$ python3 -q
>>> import numpy as np
>>> import numpy.linalg as la
>>> np.set_printoptions(suppress=True, linewidth=100)
>>> mat = np.loadtxt("data.csv", delimiter=",")
>>> print(mat.round(2))
[[ 0.7   0.41 -0.18 -0.09]
 [ 0.41  0.3  -0.09  0.18]
 [-0.18 -0.09  0.06  0.12]
 [-0.09  0.18  0.12  0.94]]
>>> print(np.allclose(mat[:-1].T @ la.lstsq(mat[:-1].T, mat[-1])[0], mat[-1]))
True
>>> print(round(np.trace(la.pinv(mat) @ mat), 2))
2.0
>>> print(np.round(mat @ la.pinv(mat) @ mat, 2))
[[ 0.7   0.41 -0.18 -0.09]
 [ 0.41  0.3  -0.09  0.18]
 [-0.18 -0.09  0.06  0.12]
 [-0.09  0.18  0.12  0.94]]
>>> print(np.unique(mat.round(6), axis=0).shape)
(4, 4)
>>> J = np.load("run4.npy")
>>> print(J)
[[ 1 -3  1 -3]
 [ 1 -2  1 -2]
 [ 1 -3  1 -3]
 [ 1 -2  1 -2]]
>>> other = J[0, 0] * J[1:] - np.outer(J[1:, 0], J[0])
>>> print(other)
[[0 1 0 1]
 [0 0 0 0]
 [0 1 0 1]]
>>> print(la.matrix_rank(other), la.matrix_rank(J))
1 2
>>> print(np.flatnonzero(~other.round(6).any(axis=1)))
[1]
>>> f, g = J[0], J[1]
>>> print(f @ g)
14
>>> p = (f @ g) / (f @ f) * f
>>> print(la.matrix_rank(np.outer(f, g)))
1
>>> E = np.load("m.npy")
>>> print(E.round(2))
[[1.   0.   0.   0.  ]
 [0.   0.67 0.33 0.  ]
 [0.   0.33 0.67 0.  ]
 [0.   0.33 0.33 0.33]]
>>> print(round(float(np.einsum("ij,ji->", E, E)), 2))
2.22
>>> print(round(float(la.det(E.T)), 2))
0.11
>>> print(round(float(np.einsum("ii->", E)), 2))
2.67
>>> print(np.round(la.eigvals(E), 2))
[0.33 1.   0.33 1.  ]
>>> W0 = np.loadtxt("mat.csv", delimiter=",")
>>> print(W0)
[[ 14. -13.   8. -14. -18.]
 [-31.  11.  -6.  30.  35.]
 [-31. -10.  30.   0.   1.]
 [  8.   5.  20. -38. -37.]
 [ -3.  -6.   6.   0.  -1.]]
>>> rng = np.random.default_rng(34)
>>> idx = rng.permutation(5)
>>> print(idx)
[3 0 1 2 4]
>>> other = W0[idx][:, idx]
>>> print(np.trace(other))
16.0
>>> print(np.allclose(other, W0))
False
